% ipython --no-banner

In [1]: import numpy as np

In [2]: import numpy.linalg as la

In [3]: np.set_printoptions(precision=2, suppress=True, linewidth=160)

In [4]: E = np.loadtxt("case3.csv", delimiter=",")

In [5]: E
Out[5]: 
array([[-0.11,  0.55, -0.05,  0.17, -0.33,  0.28, -0.23,  0.18,  0.52,  0.32],
       [ 0.4 , -0.2 , -0.61,  0.17, -0.39, -0.13,  0.03,  0.25, -0.25,  0.31],
       [-0.22,  0.17, -0.31,  0.54,  0.03, -0.19,  0.58, -0.16,  0.2 , -0.32],
       [-0.44, -0.14, -0.23, -0.05,  0.4 ,  0.17,  0.19, -0.16, -0.06,  0.69],
       [ 0.15, -0.18,  0.55,  0.06, -0.48, -0.06,  0.44, -0.3 ,  0.07,  0.35],
       [ 0.26, -0.24,  0.22,  0.68,  0.36, -0.16, -0.39, -0.05,  0.16,  0.18],
       [ 0.59,  0.26, -0.24, -0.24,  0.23,  0.06,  0.04, -0.6 ,  0.21,  0.04],
       [-0.26, -0.33, -0.19,  0.17, -0.35,  0.41, -0.35, -0.54, -0.07, -0.21],
       [ 0.04,  0.56,  0.16,  0.29,  0.02,  0.15, -0.02, -0.13, -0.73,  0.07],
       [ 0.29, -0.18,  0.06,  0.13,  0.18,  0.78,  0.33,  0.3 ,  0.04, -0.13]])

In [6]: # orthonormal columns

In [7]: la.svd(E, compute_uv=False)
Out[7]: array([1., 1., 1., 1., 1., 1., 1., 1., 1., 1.])

In [8]: E.mean(axis=0)
Out[8]: array([ 0.07,  0.03, -0.06,  0.19, -0.03,  0.13,  0.06, -0.12,  0.01,  0.13])

In [9]: E.sum(axis=0)
Out[9]: array([ 0.7 ,  0.27, -0.64,  1.91, -0.34,  1.31,  0.61, -1.22,  0.08,  1.3 ])

In [10]: la.matrix_rank(E)
Out[10]: np.int64(10)

In [11]: E.sum(axis=1)
Out[11]: array([ 1.29, -0.43,  0.31,  0.36,  0.6 ,  1.02,  0.35, -1.73,  0.4 ,  1.81])

In [12]: la.svd(E, compute_uv=False)
Out[12]: array([1., 1., 1., 1., 1., 1., 1., 1., 1., 1.])

In [13]: np.round(E[:, 0] @ E[:, 4], 2)
Out[13]: np.float64(0.0)

In [14]: np.round(E @ E.T, 2) + 0
Out[14]: 
array([[1., 0., 0., 0., 0., 0., 0., 0., 0., 0.],
       [0., 1., 0., 0., 0., 0., 0., 0., 0., 0.],
       [0., 0., 1., 0., 0., 0., 0., 0., 0., 0.],
       [0., 0., 0., 1., 0., 0., 0., 0., 0., 0.],
       [0., 0., 0., 0., 1., 0., 0., 0., 0., 0.],
       [0., 0., 0., 0., 0., 1., 0., 0., 0., 0.],
       [0., 0., 0., 0., 0., 0., 1., 0., 0., 0.],
       [0., 0., 0., 0., 0., 0., 0., 1., 0., 0.],
       [0., 0., 0., 0., 0., 0., 0., 0., 1., 0.],
       [0., 0., 0., 0., 0., 0., 0., 0., 0., 1.]])

In [15]: vec = np.array([-2, 0, 0, 0, -2, -2, 1, 3, -3, 2])

In [16]: np.abs(la.eigvals(E))
Out[16]: array([1., 1., 1., 1., 1., 1., 1., 1., 1., 1.])

In [17]: round(la.norm(vec), 2), round(la.norm(E @ vec), 2)
Out[17]: (np.float64(5.92), np.float64(5.92))

In [18]: t = np.radians(135)

In [19]: r_ = np.eye(10)

In [20]: r_[3, 3] = r_[6, 6] = np.cos(t)

In [21]: r_[3, 6], r_[6, 3] = -np.sin(t), np.sin(t)

In [22]: r_
Out[22]: 
array([[ 1.  ,  0.  ,  0.  ,  0.  ,  0.  ,  0.  ,  0.  ,  0.  ,  0.  ,  0.  ],
       [ 0.  ,  1.  ,  0.  ,  0.  ,  0.  ,  0.  ,  0.  ,  0.  ,  0.  ,  0.  ],
       [ 0.  ,  0.  ,  1.  ,  0.  ,  0.  ,  0.  ,  0.  ,  0.  ,  0.  ,  0.  ],
       [ 0.  ,  0.  ,  0.  , -0.71,  0.  ,  0.  , -0.71,  0.  ,  0.  ,  0.  ],
       [ 0.  ,  0.  ,  0.  ,  0.  ,  1.  ,  0.  ,  0.  ,  0.  ,  0.  ,  0.  ],
       [ 0.  ,  0.  ,  0.  ,  0.  ,  0.  ,  1.  ,  0.  ,  0.  ,  0.  ,  0.  ],
       [ 0.  ,  0.  ,  0.  ,  0.71,  0.  ,  0.  , -0.71,  0.  ,  0.  ,  0.  ],
       [ 0.  ,  0.  ,  0.  ,  0.  ,  0.  ,  0.  ,  0.  ,  1.  ,  0.  ,  0.  ],
       [ 0.  ,  0.  ,  0.  ,  0.  ,  0.  ,  0.  ,  0.  ,  0.  ,  1.  ,  0.  ],
       [ 0.  ,  0.  ,  0.  ,  0.  ,  0.  ,  0.  ,  0.  ,  0.  ,  0.  ,  1.  ]])

In [23]: M2 = E @ r_.T

In [24]: np.abs(M2 - E).max(axis=0)
Out[24]: array([0.  , 0.  , 0.  , 1.33, 0.  , 0.  , 1.14, 0.  , 0.  , 0.  ])

In [25]: la.svd(E, compute_uv=False), la.svd(M2, compute_uv=False)
Out[25]: 
(array([1., 1., 1., 1., 1., 1., 1., 1., 1., 1.]),
 array([1., 1., 1., 1., 1., 1., 1., 1., 1., 1.]))

In [26]: arr = 3 * np.eye(11) + np.ones((11, 11))

In [27]: arr
Out[27]: 
array([[4., 1., 1., 1., 1., 1., 1., 1., 1., 1., 1.],
       [1., 4., 1., 1., 1., 1., 1., 1., 1., 1., 1.],
       [1., 1., 4., 1., 1., 1., 1., 1., 1., 1., 1.],
       [1., 1., 1., 4., 1., 1., 1., 1., 1., 1., 1.],
       [1., 1., 1., 1., 4., 1., 1., 1., 1., 1., 1.],
       [1., 1., 1., 1., 1., 4., 1., 1., 1., 1., 1.],
       [1., 1., 1., 1., 1., 1., 4., 1., 1., 1., 1.],
       [1., 1., 1., 1., 1., 1., 1., 4., 1., 1., 1.],
       [1., 1., 1., 1., 1., 1., 1., 1., 4., 1., 1.],
       [1., 1., 1., 1., 1., 1., 1., 1., 1., 4., 1.],
       [1., 1., 1., 1., 1., 1., 1., 1., 1., 1., 4.]])

In [28]: vec = np.ones(11)

In [29]: for _ in range(5):
    ...:     vec = arr @ vec
    ...:     vec /= la.norm(vec)
    ...:     print(round(vec @ arr @ vec, 2))
    ...: 
14.0
14.0
14.0
14.0
14.0

In [30]: round(float(la.eigvalsh(arr)[-1]), 2)
Out[30]: 14.0

In [31]: vec
Out[31]: array([0.3, 0.3, 0.3, 0.3, 0.3, 0.3, 0.3, 0.3, 0.3, 0.3, 0.3])

In [32]: K = np.abs(np.array([[2, 0, 2, 0, 2, 1],
    ...:     [1, 0, 2, 1, 2, 2],
    ...:     [2, 1, 1, 1, 1, 0],
    ...:     [0, 0, 2, 0, 1, 0],
    ...:     [2, 2, 2, 0, 0, 0],
    ...:     [2, 2, 1, 0, 1, 2]])) + np.eye(6)

In [33]: K = K / K.sum(axis=1, keepdims=True)

In [34]: K
Out[34]: 
array([[0.38, 0.  , 0.25, 0.  , 0.25, 0.12],
       [0.11, 0.11, 0.22, 0.11, 0.22, 0.22],
       [0.29, 0.14, 0.29, 0.14, 0.14, 0.  ],
       [0.  , 0.  , 0.5 , 0.25, 0.25, 0.  ],
       [0.29, 0.29, 0.29, 0.  , 0.14, 0.  ],
       [0.22, 0.22, 0.11, 0.  , 0.11, 0.33]])

In [35]: rng = np.random.default_rng(84)

In [36]: idx = rng.permutation(6)

In [37]: M2 = K[:, idx] * rng.choice([-1, 1], 6)

In [38]: M2
Out[38]: 
array([[ 0.38, -0.12, -0.25, -0.25,  0.  , -0.  ],
       [ 0.11, -0.22, -0.22, -0.22,  0.11, -0.11],
       [ 0.29, -0.  , -0.29, -0.14,  0.14, -0.14],
       [ 0.  , -0.  , -0.5 , -0.25,  0.25, -0.  ],
       [ 0.29, -0.  , -0.29, -0.14,  0.  , -0.29],
       [ 0.22, -0.33, -0.11, -0.11,  0.  , -0.22]])

In [39]: U, _, Vt = la.svd(K.T @ M2)

In [40]: idx
Out[40]: array([0, 5, 2, 4, 3, 1])

In [41]: W0 = np.load("layer3.npy")

In [42]: W0
Out[42]: 
array([[0, 0, 0, 0, 0, 0, 0, 0, 1],
       [0, 0, 1, 1, 0, 0, 0, 0, 1],
       [0, 1, 0, 1, 1, 0, 0, 1, 0],
       [0, 1, 1, 0, 0, 1, 0, 0, 1],
       [0, 0, 1, 0, 0, 1, 1, 0, 0],
       [0, 0, 0, 1, 1, 0, 0, 0, 1],
       [0, 0, 0, 0, 1, 0, 0, 0, 0],
       [0, 0, 1, 0, 0, 0, 0, 0, 1],
       [1, 1, 0, 1, 0, 1, 0, 1, 0]])

In [43]: (W0 + W0.T) / 2
Out[43]: 
array([[0., 0., 0., 0., 0., 0., 0., 0., 1.],
       [0., 0., 1., 1., 0., 0., 0., 0., 1.],
       [0., 1., 0., 1., 1., 0., 0., 1., 0.],
       [0., 1., 1., 0., 0., 1., 0., 0., 1.],
       [0., 0., 1., 0., 0., 1., 1., 0., 0.],
       [0., 0., 0., 1., 1., 0., 0., 0., 1.],
       [0., 0., 0., 0., 1., 0., 0., 0., 0.],
       [0., 0., 1., 0., 0., 0., 0., 0., 1.],
       [1., 1., 0., 1., 0., 1., 0., 1., 0.]])

In [44]: np.trace(W0)
Out[44]: np.int64(0)

In [45]: la.matrix_power(W0, 4)
Out[45]: 
array([[ 5, 10,  4, 10,  4,  8,  1,  8,  4],
       [10, 25, 16, 26, 13, 20,  3, 18, 18],
       [ 4, 16, 32, 18,  6, 21,  7,  6, 32],
       [10, 26, 18, 35, 20, 18,  2, 20, 26],
       [ 4, 13,  6, 20, 16,  6,  0, 11, 13],
       [ 8, 20, 21, 18,  6, 22,  6, 12, 18],
       [ 1,  3,  7,  2,  0,  6,  3,  1,  4],
       [ 8, 18,  6, 20, 11, 12,  1, 15,  8],
       [ 4, 18, 32, 26, 13, 18,  4,  8, 41]])

In [46]: np.allclose(W0 @ W0.T, W0.T @ W0)
Out[46]: True

In [47]: np.round(la.det(W0), 2)
Out[47]: np.float64(0.0)

In [48]: A = np.array([[0.0, -1.7, 0.6, -2.0, 1.0, -1.3, -0.5, -0.1, -1.6],
    ...:     [1.1, 1.3, -1.0, -1.0, -0.7, 1.2, 2.4, 0.1, 0.3],
    ...:     [-0.1, -1.0, 0.5, 0.6, -1.5, 0.5, -0.6, -1.6, 0.2],
    ...:     [1.2, -0.2, -1.3, -0.6, 0.6, 0.5, -1.4, -0.5, 0.9],
    ...:     [0.1, -0.7, -1.4, 0.2, 1.3, 0.1, 0.0, 1.0, 0.9],
    ...:     [-1.4, -0.2, 1.4, 0.5, -0.5, 1.2, 0.0, 0.0, 1.5],
    ...:     [-0.3, -0.1, -0.1, -0.3, 1.4, -0.9, -1.8, 0.0, 0.5],
    ...:     [2.8, 0.7, 0.4, -0.9, 1.3, 0.6, 0.4, 0.6, -0.2]])

In [49]: A[:, 6] *= 20

In [50]: A
Out[50]: 
array([[  0. ,  -1.7,   0.6,  -2. ,   1. ,  -1.3, -10. ,  -0.1,  -1.6],
       [  1.1,   1.3,  -1. ,  -1. ,  -0.7,   1.2,  48. ,   0.1,   0.3],
       [ -0.1,  -1. ,   0.5,   0.6,  -1.5,   0.5, -12. ,  -1.6,   0.2],
       [  1.2,  -0.2,  -1.3,  -0.6,   0.6,   0.5, -28. ,  -0.5,   0.9],
       [  0.1,  -0.7,  -1.4,   0.2,   1.3,   0.1,   0. ,   1. ,   0.9],
       [ -1.4,  -0.2,   1.4,   0.5,  -0.5,   1.2,   0. ,   0. ,   1.5],
       [ -0.3,  -0.1,  -0.1,  -0.3,   1.4,  -0.9, -36. ,   0. ,   0.5],
       [  2.8,   0.7,   0.4,  -0.9,   1.3,   0.6,   8. ,   0.6,  -0.2]])

In [51]: def softmax(z):
    ...:     e = np.exp(z - z.max(axis=-1, keepdims=True))
    ...:     return e / e.sum(axis=-1, keepdims=True)
    ...: 

In [52]: softmax(A).sum(axis=1)
Out[52]: array([1., 1., 1., 1., 1., 1., 1., 1.])

In [53]: np.round(softmax(10 * A[4]), 2) + 0
Out[53]: array([0.  , 0.  , 0.  , 0.  , 0.94, 0.  , 0.  , 0.05, 0.02])

In [54]: S = A @ A.T / np.sqrt(9)

In [55]: softmax(S)[4] @ A
Out[55]: array([ 0.46, -0.33, -0.77, -0.26,  0.93,  0.13, -6.51,  0.38,  0.6 ])

In [56]: np.round(softmax(S), 2) + 0
Out[56]: 
array([[0.  , 0.  , 0.  , 0.  , 0.  , 0.  , 1.  , 0.  ],
       [0.  , 1.  , 0.  , 0.  , 0.  , 0.  , 0.  , 0.  ],
       [0.  , 0.  , 0.  , 0.  , 0.  , 0.  , 1.  , 0.  ],
       [0.  , 0.  , 0.  , 0.  , 0.  , 0.  , 1.  , 0.  ],
       [0.05, 0.06, 0.02, 0.17, 0.44, 0.04, 0.13, 0.09],
       [0.01, 0.03, 0.13, 0.02, 0.03, 0.72, 0.04, 0.01],
       [0.  , 0.  , 0.  , 0.  , 0.  , 0.  , 1.  , 0.  ],
       [0.  , 1.  , 0.  , 0.  , 0.  , 0.  , 0.  , 0.  ]])

In [57]: rank = la.matrix_rank(W0)

In [58]: rank
Out[58]: np.int64(8)

In [59]: N = la.svd(W0)[2][rank:].T

In [60]: [int(la.matrix_rank(W0[:, :j + 1])) for j in range(9)]
Out[60]: [1, 2, 3, 4, 5, 6, 7, 7, 8]

In [61]: np.round(N[:, 0] / N[np.abs(N[:, 0]).round(6).argmax(), 0], 2) + 0
Out[61]: array([ 1.,  1.,  0.,  0.,  0., -1.,  1., -1.,  0.])

In [62]: W1 = np.array([[-5, -3, 0, 3],
    ...:     [-5, 4, -5, 4],
    ...:     [4, -4, 3, 1],
    ...:     [-3, 1, 2, 1],
    ...:     [4, 0, -1, -1],
    ...:     [-1, 2, 1, 3],
    ...:     [-3, 0, 1, -3],
    ...:     [-4, 0, -1, -5],
    ...:     [-1, -1, 0, 4]])

In [63]: beta = np.array([0, 2, -1, 2])

In [64]: hid = np.maximum(A @ W1 + beta, 0)

In [65]: (hid > 0).mean(axis=0)
Out[65]: array([0.62, 0.62, 0.38, 0.62])

In [66]: hid
Out[66]: 
array([[ 54.2,   0. ,   0. ,  13. ],
       [  0. ,   9. ,  37.3,   0. ],
       [ 41.4,   0. ,   0. ,  46.6],
       [ 78.6,   2.3,   0. ,  93.9],
       [  0. ,   4. ,   0. ,   0. ],
       [  7.4,   1.2,   6.9,   9. ],
       [116.5,   0.3,   0. , 106.2],
       [  0. ,   0. ,   1.6,   0. ]])

In [67]: cent = np.array([[4, 1], [7, 1], [1, 1], [3, 4]])

In [68]: (hid @ cent).round(6).argmax(axis=1)
Out[68]: array([0, 0, 0, 0, 0, 0, 0, 0])

In [69]: W1 @ cent
Out[69]: 
array([[-32,   4],
       [ 15,  10],
       [ -6,   7],
       [  0,   4],
       [ 12,  -1],
       [ 20,  14],
       [-20, -14],
       [-32, -25],
       [  1,  14]])

In [70]: u = np.array([1, 1])

In [71]: np.cross(hid[6, :3], hid[0, :3])
Out[71]: array([  0.  ,   0.  , -16.26])

In [72]: np.correlate(hid[6], hid[0], "full")
Out[72]: array([1514.5 ,    3.9 ,    0.  , 7694.9 ,   16.26,    0.  , 5756.04])

In [73]: np.array([np.convolve(row, u, "same") for row in hid])
Out[73]: 
array([[ 54.2,  54.2,   0. ,  13. ],
       [  0. ,   9. ,  46.3,  37.3],
       [ 41.4,  41.4,   0. ,  46.6],
       [ 78.6,  80.9,   2.3,  93.9],
       [  0. ,   4. ,   4. ,   0. ],
       [  7.4,   8.6,   8.1,  15.9],
       [116.5, 116.8,   0.3, 106.2],
       [  0. ,   0. ,   1.6,   1.6]])

In [74]: M = np.load("data.npy")

In [75]: M.round(2) + 0
Out[75]: 
array([[ 0.58,  1.22,  0.7 ,  0.26, -0.14, -0.03,  1.12,  0.28, -0.35, -0.37,  0.  ],
       [ 0.17,  0.23,  0.08,  0.38, -0.32,  0.25, -0.86,  0.81, -0.35, -0.09,  1.44],
       [ 0.29, -0.25,  1.41, -0.12,  0.14,  0.81, -0.75,  0.07, -0.28,  0.17, -0.7 ],
       [ 0.29,  0.44,  0.37,  0.54, -0.92, -0.32, -0.39, -0.61,  1.26,  0.5 ,  0.02],
       [ 0.23, -0.33,  0.37,  0.01,  0.62,  0.15, -0.01, -0.65,  0.69, -1.45,  0.55],
       [-0.29,  0.48, -0.26, -0.69,  0.1 ,  0.62, -0.02,  1.14,  1.14, -0.21, -0.33],
       [-0.29,  0.89, -0.11,  0.35,  1.38,  0.36, -0.23, -0.5 ,  0.13,  0.75,  0.28],
       [-0.87, -0.1 ,  1.02, -0.85,  0.16, -0.89,  0.26,  0.11,  0.16,  0.37,  0.63],
       [-0.35, -0.34,  0.03, -0.23, -0.56,  1.35,  0.84, -0.53,  0.05,  0.42,  0.64],
       [ 1.45, -0.63, -0.04, -0.36,  0.52, -0.16,  0.4 ,  0.33,  0.37,  0.73,  0.36],
       [ 0.52,  0.74, -0.34, -1.41, -0.31,  0.02, -0.55, -0.72, -0.37, -0.12,  0.12]])

In [76]: np.round(la.det(M), 2)
Out[76]: np.float64(-2048.0)

In [77]: np.allclose(M, M.T)
Out[77]: False

In [78]: np.round((M - M.T) / 2, 2) + 0
Out[78]: 
array([[ 0.  ,  0.52,  0.21, -0.01, -0.19,  0.13,  0.7 ,  0.58,  0.  , -0.91, -0.26],
       [-0.52,  0.  ,  0.17, -0.03,  0.  , -0.12, -0.87,  0.46,  0.  ,  0.27,  0.35],
       [-0.21, -0.17,  0.  , -0.24, -0.11,  0.53, -0.32, -0.48, -0.16,  0.1 , -0.18],
       [ 0.01,  0.03,  0.24,  0.  , -0.47,  0.18, -0.37,  0.12,  0.74,  0.43,  0.72],
       [ 0.19,  0.  ,  0.11,  0.47,  0.  ,  0.02, -0.7 , -0.4 ,  0.63, -0.99,  0.43],
       [-0.13,  0.12, -0.53, -0.18, -0.02,  0.  , -0.19,  1.02, -0.11, -0.02, -0.18],
       [-0.7 ,  0.87,  0.32,  0.37,  0.7 ,  0.19,  0.  , -0.38, -0.36,  0.17,  0.41],
       [-0.58, -0.46,  0.48, -0.12,  0.4 , -1.02,  0.38,  0.  ,  0.35,  0.02,  0.68],
       [ 0.  ,  0.  ,  0.16, -0.74, -0.63,  0.11,  0.36, -0.35,  0.  ,  0.02,  0.5 ],
       [ 0.91, -0.27, -0.1 , -0.43,  0.99,  0.02, -0.17, -0.02, -0.02,  0.  ,  0.24],
       [ 0.26, -0.35,  0.18, -0.72, -0.43,  0.18, -0.41, -0.68, -0.5 , -0.24,  0.  ]])
